% python3 -q
>>> import numpy as np
>>> import numpy.linalg as la
>>> np.set_printoptions(suppress=True, linewidth=160)
>>> u = np.array([-2, -1, 1, 2, -2, 2, -2]) + 0.5
>>> W0 = np.eye(7) - 2 * np.outer(u, u) / (u @ u)
>>> W0.round(3)
array([[ 0.793, -0.069,  0.207,  0.345, -0.207,  0.345, -0.207],
       [-0.069,  0.977,  0.069,  0.115, -0.069,  0.115, -0.069],
       [ 0.207,  0.069,  0.793, -0.345,  0.207, -0.345,  0.207],
       [ 0.345,  0.115, -0.345,  0.425,  0.345, -0.575,  0.345],
       [-0.207, -0.069,  0.207,  0.345,  0.793,  0.345, -0.207],
       [ 0.345,  0.115, -0.345, -0.575,  0.345,  0.425,  0.345],
       [-0.207, -0.069,  0.207,  0.345, -0.207,  0.345,  0.793]])
>>> rng = np.random.default_rng(62)
>>> B = W0 + rng.integers(-2, 3, (7, 1)) @ rng.integers(-2, 3, (1, 7))
>>> B.round(3)
array([[ 0.793, -0.069,  0.207,  0.345, -0.207,  0.345, -0.207],
       [-1.069, -1.023,  1.069,  0.115,  1.931, -0.885, -0.069],
       [ 0.207,  0.069,  0.793, -0.345,  0.207, -0.345,  0.207],
       [-0.655, -1.885,  0.655,  0.425,  2.345, -1.575,  0.345],
       [-2.207, -4.069,  2.207,  0.345,  4.793, -1.655, -0.207],
       [-0.655, -1.885,  0.655, -0.575,  2.345, -0.575,  0.345],
       [ 0.793,  1.931, -0.793,  0.345, -2.207,  1.345,  0.793]])
>>> np.round(la.svd(B - W0, compute_uv=False), 3) + 0
array([9.381, 0.   , 0.   , 0.   , 0.   , 0.   , 0.   ])
>>> np.abs(B - W0).sum(axis=1)
array([ 0.,  7.,  0.,  7., 14.,  7.,  7.])
>>> la.matrix_rank(B - W0, tol=1e-8)
np.int64(1)
>>> ang = np.radians(30)
>>> Rm = np.eye(7)
>>> Rm[4, 4] = Rm[2, 2] = np.cos(ang)
>>> Rm[4, 2], Rm[2, 4] = -np.sin(ang), np.sin(ang)
>>> Rm.round(3)
array([[ 1.   ,  0.   ,  0.   ,  0.   ,  0.   ,  0.   ,  0.   ],
       [ 0.   ,  1.   ,  0.   ,  0.   ,  0.   ,  0.   ,  0.   ],
       [ 0.   ,  0.   ,  0.866,  0.   ,  0.5  ,  0.   ,  0.   ],
       [ 0.   ,  0.   ,  0.   ,  1.   ,  0.   ,  0.   ,  0.   ],
       [ 0.   ,  0.   , -0.5  ,  0.   ,  0.866,  0.   ,  0.   ],
       [ 0.   ,  0.   ,  0.   ,  0.   ,  0.   ,  1.   ,  0.   ],
       [ 0.   ,  0.   ,  0.   ,  0.   ,  0.   ,  0.   ,  1.   ]])
>>> B = W0 @ Rm.T
>>> np.round(la.svd(W0, compute_uv=False), 3), np.round(la.svd(B, compute_uv=False), 3)
(array([1., 1., 1., 1., 1., 1., 1.]), array([1., 1., 1., 1., 1., 1., 1.]))
>>> np.round(np.abs(B - W0).max(axis=0), 3)
array([0.   , 0.   , 0.369, 0.   , 0.424, 0.   , 0.   ])
>>> np.flatnonzero(la.matrix_power((Rm != 0) + (Rm.T != 0) + np.eye(7), 7)[5])
array([5])
>>> (Rm != 0).astype(int)
array([[1, 0, 0, 0, 0, 0, 0],
       [0, 1, 0, 0, 0, 0, 0],
       [0, 0, 1, 0, 1, 0, 0],
       [0, 0, 0, 1, 0, 0, 0],
       [0, 0, 1, 0, 1, 0, 0],
       [0, 0, 0, 0, 0, 1, 0],
       [0, 0, 0, 0, 0, 0, 1]])
>>> np.round(Rm @ Rm, 3)
array([[ 1.   ,  0.   ,  0.   ,  0.   ,  0.   ,  0.   ,  0.   ],
       [ 0.   ,  1.   ,  0.   ,  0.   ,  0.   ,  0.   ,  0.   ],
       [ 0.   ,  0.   ,  0.5  ,  0.   ,  0.866,  0.   ,  0.   ],
       [ 0.   ,  0.   ,  0.   ,  1.   ,  0.   ,  0.   ,  0.   ],
       [ 0.   ,  0.   , -0.866,  0.   ,  0.5  ,  0.   ,  0.   ],
       [ 0.   ,  0.   ,  0.   ,  0.   ,  0.   ,  1.   ,  0.   ],
       [ 0.   ,  0.   ,  0.   ,  0.   ,  0.   ,  0.   ,  1.   ]])
>>> round(la.det(Rm), 3)
np.float64(1.0)
